>>> import numpy as np
>>> np.set_printoptions(suppress=True, linewidth=160)
>>> O, _ = np.linalg.qr(np.array([[0.8, 1.0, 0.7, -0.8, 1.4],
...     [-1.5, 0.5, -0.9, 0.7, -1.7],
...     [0.1, 0.9, -1.0, -1.3, -1.0],
...     [0.1, 0.3, 0.8, -0.2, 1.3],
...     [0.0, 1.4, 0.5, 0.2, 0.6]]))
>>> V, _ = np.linalg.qr(np.array([[1.1, -1.0, 1.6, -1.3, -1.2, -1.1],
...     [-0.1, -0.5, 0.0, 0.0, -0.4, -0.7],
...     [-1.2, 0.4, 1.6, 0.2, 0.0, 0.1],
...     [0.3, -1.1, -0.8, 0.9, 1.3, -0.4],
...     [-0.2, 0.2, -0.9, 0.5, -0.2, -1.2],
...     [0.8, -1.3, 1.1, -0.9, -0.4, 1.0]]))
>>> sv = 20 * 0.7 ** np.arange(5)
>>> M = O[:, :5] * sv @ V[:5]
>>> M.round(4)
array([[  5.6068,   3.2648,   1.8541,  -2.4427,   9.03  ,   3.5143],
       [-10.4692,   1.4233, -10.7678,  -6.6691,  -7.2171,  -2.3439],
       [ -4.1526,   7.7305,   3.3023,  -0.9273,   2.0488,   3.6238],
       [  4.8984,   1.9121,  -4.6791,   1.0421,  -0.6352,   3.2789],
       [  1.1063,   0.6075,  -0.4826,  -8.8284,   0.6864,   6.2458]])
>>> round(float(M[2] @ M[3]), 4)
-11.3962
>>> np.linalg.norm(M, axis=1).argmax()
np.int64(1)
>>> np.round(np.linalg.norm(M[2], 1), 4), np.round(np.linalg.norm(M[2], np.inf), 4)
(np.float64(21.7853), np.float64(7.7305))
>>> round(np.linalg.norm(M, 1), 4), round(float(np.linalg.norm(M, np.inf)), 4)
(np.float64(26.2333), 38.8905)
>>> round(np.linalg.norm(M[2] - M[3]), 4)
np.float64(13.8086)
>>> u, g = M[0], M[2]
>>> round(float(u @ u), 4)
145.3915
>>> round(u @ g, 4)
np.float64(41.5798)
>>> p = (u @ g) / (u @ u) * u
>>> np.linalg.matrix_rank(np.outer(u, g))
np.int64(1)
>>> round(float((g - p) @ u), 4)
-0.0
>>> np.unravel_index(np.abs(M).argmax(), M.shape)
(np.int64(1), np.int64(2))
>>> np.round(M.sum(axis=1), 4)
array([ 20.8273, -36.0439,  11.6256,   5.8173,  -0.665 ])
>>> np.round(M.mean(axis=0), 4)
array([-0.6021,  2.9877, -2.1546, -3.5651,  0.7826,  2.8638])
>>> np.round(np.abs(M).max(), 4)
np.float64(10.7678)
>>> M[:, 6]
Traceback (most recent call last):
  File "<python-input-22>", line 1, in <module>
    M[:, 6]
    ~^^^^^^
IndexError: index 6 is out of bounds for axis 1 with size 6
>>> np.round(np.linalg.svd(M, compute_uv=False), 4)
array([20.   , 14.   ,  9.8  ,  6.86 ,  4.802])
>>> rng = np.random.default_rng(574)
>>> M2 = M + rng.integers(-2, 3, (5, 1)) @ rng.integers(-2, 3, (1, 6))
>>> M2.round(4)
array([[  7.6068,   5.2648,   1.8541,  -4.4427,   9.03  ,   3.5143],
       [-10.4692,   1.4233, -10.7678,  -6.6691,  -7.2171,  -2.3439],
       [ -8.1526,   3.7305,   3.3023,   3.0727,   2.0488,   3.6238],
       [  0.8984,  -2.0879,  -4.6791,   5.0421,  -0.6352,   3.2789],
       [  5.1063,   4.6075,  -0.4826, -12.8284,   0.6864,   6.2458]])
>>> np.round(M2 - M, 4)
array([[ 2.,  2.,  0., -2.,  0.,  0.],
       [ 0.,  0.,  0.,  0.,  0.,  0.],
       [-4., -4.,  0.,  4.,  0.,  0.],
       [-4., -4.,  0.,  4.,  0.,  0.],
       [ 4.,  4.,  0., -4.,  0.,  0.]])
>>> np.linalg.matrix_rank(M2 - M, tol=1e-8)
np.int64(1)
>>> np.abs(M2 - M).sum(axis=1)
array([ 6.,  0., 12., 12., 12.])
>>> A = -3 * np.eye(6) + np.ones((6, 6))
>>> A
array([[-2.,  1.,  1.,  1.,  1.,  1.],
       [ 1., -2.,  1.,  1.,  1.,  1.],
       [ 1.,  1., -2.,  1.,  1.,  1.],
       [ 1.,  1.,  1., -2.,  1.,  1.],
       [ 1.,  1.,  1.,  1., -2.,  1.],
       [ 1.,  1.,  1.,  1.,  1., -2.]])
>>> vec = np.array([-4, 5, 4, 5, -4, -2])
>>> y = A @ vec
>>> beta, lr = np.zeros(6), 1 / np.linalg.norm(A, 2) ** 2
>>> for i in range(250):
...     beta -= lr * A.T @ (A @ beta - y)
...     if i % 50 == 0: print(i, round(np.linalg.norm(A @ beta - y), 4))
... 
0 0.0
50 0.0
100 0.0
150 0.0
200 0.0
>>> round(np.linalg.cond(A), 4)
np.float64(1.0)
>>> gram = M.T @ M
>>> np.linalg.matrix_rank(gram)
np.int64(5)
>>> np.allclose(gram, gram.T)
True
>>> (M @ M.T).shape
(5, 5)
>>> np.round(np.linalg.eigvalsh(gram)[::-1], 4) + 0
array([400.    , 196.    ,  96.04  ,  47.0596,  23.0592,   0.    ])
>>> np.round(np.linalg.svd(M, compute_uv=False) ** 2, 4)
array([400.    , 196.    ,  96.04  ,  47.0596,  23.0592])
>>> vec = np.array([0, 2, 2, 1, -1, -2])
>>> y = A @ vec
>>> y
array([ 2., -4., -4., -1.,  5.,  8.])
>>> np.round(np.linalg.solve(A, A[:, 5]), 4)
array([-0., -0.,  0.,  0., -0.,  1.])
>>> np.round(np.linalg.solve(A, y + A[:, 1]), 4)
array([-0.,  3.,  2.,  1., -1., -2.])
>>> ev, V = np.linalg.eigh(A)
>>> vec = np.array([2, 2, 2, 3, 2, 3])
>>> np.abs(A).sum(axis=1).max(), np.abs(ev).max()
(np.float64(7.0), np.float64(3.0))
>>> mat = np.vander(np.arange(12) - 4, 4, increasing=True)
>>> mat
array([[  1,  -4,  16, -64],
       [  1,  -3,   9, -27],
       [  1,  -2,   4,  -8],
       [  1,  -1,   1,  -1],
       [  1,   0,   0,   0],
       [  1,   1,   1,   1],
       [  1,   2,   4,   8],
       [  1,   3,   9,  27],
       [  1,   4,  16,  64],
       [  1,   5,  25, 125],
       [  1,   6,  36, 216],
       [  1,   7,  49, 343]])
>>> M2 = mat / np.linalg.norm(mat, axis=1, keepdims=True)
>>> gram = M2 @ M2.T
>>> (gram - 2 * np.eye(12)).round(6).argmax(axis=1)
array([ 1,  0,  1,  2,  3,  6,  7,  8,  9, 10, 11, 10])
>>> np.argwhere(np.triu(np.abs(gram) > 0.95, 1))
array([[ 0,  1],
       [ 0,  2],
       [ 1,  2],
       [ 6,  7],
       [ 6,  8],
       [ 7,  8],
       [ 7,  9],
       [ 7, 10],
       [ 7, 11],
       [ 8,  9],
       [ 8, 10],
       [ 8, 11],
       [ 9, 10],
       [ 9, 11],
       [10, 11]])
>>> M2 = mat[0, 0] * mat[1:] - np.outer(mat[1:, 0], mat[0])
>>> M2
array([[  0,   1,  -7,  37],
       [  0,   2, -12,  56],
       [  0,   3, -15,  63],
       [  0,   4, -16,  64],
       [  0,   5, -15,  65],
       [  0,   6, -12,  72],
       [  0,   7,  -7,  91],
       [  0,   8,   0, 128],
       [  0,   9,   9, 189],
       [  0,  10,  20, 280],
       [  0,  11,  33, 407]])
>>> mat[:, 0] / mat[0, 0]
array([1., 1., 1., 1., 1., 1., 1., 1., 1., 1., 1., 1.])
>>> np.flatnonzero(~M2.round(6).any(axis=1))
array([], dtype=int64)
>>> M2 = np.array([[1, 1], [1, -1]])
>>> X = np.kron(M2, np.kron(M2, M2))[rng.permutation(8)][:11]
>>> X
array([[ 1, -1,  1, -1, -1,  1, -1,  1],
       [ 1,  1,  1,  1, -1, -1, -1, -1],
       [ 1, -1,  1, -1,  1, -1,  1, -1],
       [ 1,  1, -1, -1, -1, -1,  1,  1],
       [ 1,  1, -1, -1,  1,  1, -1, -1],
       [ 1,  1,  1,  1,  1,  1,  1,  1],
       [ 1, -1, -1,  1, -1,  1,  1, -1],
       [ 1, -1, -1,  1,  1, -1, -1,  1]])
>>> O, R = np.linalg.qr(X)
>>> np.round(O.T @ O, 4) + 0
array([[1., 0., 0., 0., 0., 0., 0., 0.],
       [0., 1., 0., 0., 0., 0., 0., 0.],
       [0., 0., 1., 0., 0., 0., 0., 0.],
       [0., 0., 0., 1., 0., 0., 0., 0.],
       [0., 0., 0., 0., 1., 0., 0., 0.],
       [0., 0., 0., 0., 0., 1., 0., 0.],
       [0., 0., 0., 0., 0., 0., 1., 0.],
       [0., 0., 0., 0., 0., 0., 0., 1.]])
>>> np.round(O @ R, 4)
array([[ 1., -1.,  1., -1., -1.,  1., -1.,  1.],
       [ 1.,  1.,  1.,  1., -1., -1., -1., -1.],
       [ 1., -1.,  1., -1.,  1., -1.,  1., -1.],
       [ 1.,  1., -1., -1., -1., -1.,  1.,  1.],
       [ 1.,  1., -1., -1.,  1.,  1., -1., -1.],
       [ 1.,  1.,  1.,  1.,  1.,  1.,  1.,  1.],
       [ 1., -1., -1.,  1., -1.,  1.,  1., -1.],
       [ 1., -1., -1.,  1.,  1., -1., -1.,  1.]])
>>> np.allclose(R.T @ R, X.T @ X)
True
>>> round(float(abs(R[0, 0])), 4), round(np.linalg.norm(X[:, 0]), 4)
(2.8284, np.float64(2.8284))
>>> np.trace(O @ O.T)
np.float64(8.0)
>>> O.round(4)
array([[-0.3536,  0.3536, -0.3536, -0.3536,  0.3536, -0.3536,  0.3536,  0.3536],
       [-0.3536, -0.3536, -0.3536,  0.3536,  0.3536,  0.3536,  0.3536, -0.3536],
       [-0.3536,  0.3536, -0.3536, -0.3536, -0.3536,  0.3536, -0.3536, -0.3536],
       [-0.3536, -0.3536,  0.3536, -0.3536,  0.3536,  0.3536, -0.3536,  0.3536],
       [-0.3536, -0.3536,  0.3536, -0.3536, -0.3536, -0.3536,  0.3536, -0.3536],
       [-0.3536, -0.3536, -0.3536,  0.3536, -0.3536, -0.3536, -0.3536,  0.3536],
       [-0.3536,  0.3536,  0.3536,  0.3536,  0.3536, -0.3536, -0.3536, -0.3536],
       [-0.3536,  0.3536,  0.3536,  0.3536, -0.3536,  0.3536,  0.3536,  0.3536]])
>>> J = np.load("arr.npy")
>>> J
array([[1.    , 0.9   , 0.81  , 0.729 , 0.6561, 0.5905],
       [0.9   , 1.    , 0.9   , 0.81  , 0.729 , 0.6561],
       [0.81  , 0.9   , 1.    , 0.9   , 0.81  , 0.729 ],
       [0.729 , 0.81  , 0.9   , 1.    , 0.9   , 0.81  ],
       [0.6561, 0.729 , 0.81  , 0.9   , 1.    , 0.9   ],
       [0.5905, 0.6561, 0.729 , 0.81  , 0.9   , 1.    ]])
>>> th = np.radians(120)
>>> R = np.eye(6)
>>> R[1, 1] = R[4, 4] = np.cos(th)
>>> R[1, 4], R[4, 1] = -np.sin(th), np.sin(th)
>>> R.round(4)
array([[ 1.   ,  0.   ,  0.   ,  0.   ,  0.   ,  0.   ],
       [ 0.   , -0.5  ,  0.   ,  0.   , -0.866,  0.   ],
       [ 0.   ,  0.   ,  1.   ,  0.   ,  0.   ,  0.   ],
       [ 0.   ,  0.   ,  0.   ,  1.   ,  0.   ,  0.   ],
       [ 0.   ,  0.866,  0.   ,  0.   , -0.5  ,  0.   ],
       [ 0.   ,  0.   ,  0.   ,  0.   ,  0.   ,  1.   ]])
>>> M2 = J @ R.T
>>> np.round(np.linalg.svd(J, compute_uv=False), 4), np.round(np.linalg.svd(M2, compute_uv=False), 4)
(array([4.9511, 0.621 , 0.1987, 0.1032, 0.0697, 0.0563]), array([4.9511, 0.621 , 0.1987, 0.1032, 0.0697, 0.0563]))
>>> np.allclose(np.linalg.norm(J, axis=1), np.linalg.norm(M2, axis=1))
True
>>> round(float(np.linalg.det(R)), 4), np.trace(R)
(1.0, np.float64(3.0))
>>> M2.round(4)
array([[ 1.    , -1.0182,  0.81  ,  0.729 ,  0.4514,  0.5905],
       [ 0.9   , -1.1313,  0.9   ,  0.81  ,  0.5015,  0.6561],
       [ 0.81  , -1.1515,  1.    ,  0.9   ,  0.3744,  0.729 ],
       [ 0.729 , -1.1844,  0.9   ,  1.    ,  0.2515,  0.81  ],
       [ 0.6561, -1.2305,  0.81  ,  0.9   ,  0.1313,  0.9   ],
       [ 0.5905, -1.1075,  0.729 ,  0.81  ,  0.1182,  1.    ]])
>>> np.round(np.abs(M2 - J).max(axis=0), 4)
array([0.    , 2.1313, 0.    , 0.    , 0.8687, 0.    ])
